$ python3 -q
>>> import numpy as np
>>> from numpy import linalg as LA
>>> np.set_printoptions(precision=2, suppress=True, linewidth=200, floatmode="fixed")
>>> M = np.load("test19.npy")
>>> print(M)
[[ 0.00  0.00 -3.00 -3.00 -3.00 -5.00  2.00 -3.00 -5.00 -4.00]
 [ 0.00  0.00 -5.00  1.00  3.00 -1.00  2.00 -5.00  4.00 -5.00]
 [-3.00 -5.00  0.00  0.00  0.00  0.00  0.00  0.00  0.00  0.00]
 [-3.00  1.00  0.00  0.00  0.00  0.00  0.00  0.00  0.00  0.00]
 [-3.00  3.00  0.00  0.00  0.00  0.00  0.00  0.00  0.00  0.00]
 [-5.00 -1.00  0.00  0.00  0.00  0.00  0.00  0.00  0.00  0.00]
 [ 2.00  2.00  0.00  0.00  0.00  0.00  0.00  0.00  0.00  0.00]
 [-3.00 -5.00  0.00  0.00  0.00  0.00  0.00  0.00  0.00  0.00]
 [-5.00  4.00  0.00  0.00  0.00  0.00  0.00  0.00  0.00  0.00]
 [-4.00 -5.00  0.00  0.00  0.00  0.00  0.00  0.00  0.00  0.00]]
>>> rk = LA.matrix_rank(M)
>>> print(rk)
4
>>> N = LA.svd(M)[2][rk:].T
>>> print(N.shape)
(10, 6)
>>> print(np.round(LA.eigvalsh(M).min(), 2))
-11.53
>>> Uu, sig, VT = LA.svd(M)
>>> evecs = VT[:(sig > 1e-8).sum()]
>>> rng = np.random.default_rng(898270)
>>> x0 = M[3] + 2 * M[4] + rng.integers(2) * np.eye(10)[3]
>>> print(x0)
[-9.00  7.00  0.00  0.00  0.00  0.00  0.00  0.00  0.00  0.00]
>>> print(np.round(LA.norm(x0 - evecs.T @ evecs @ x0), 2))
0.0
>>> Uu, sig, VT = LA.svd(M, full_matrices=False)
>>> print(np.round(sig / sig[0], 2) + 0)
[1.00 1.00 0.77 0.77 0.00 0.00 0.00 0.00 0.00 0.00]
>>> print(np.cumsum(sig ** 2) / np.sum(sig ** 2))
[0.31 0.63 0.81 1.00 1.00 1.00 1.00 1.00 1.00 1.00]
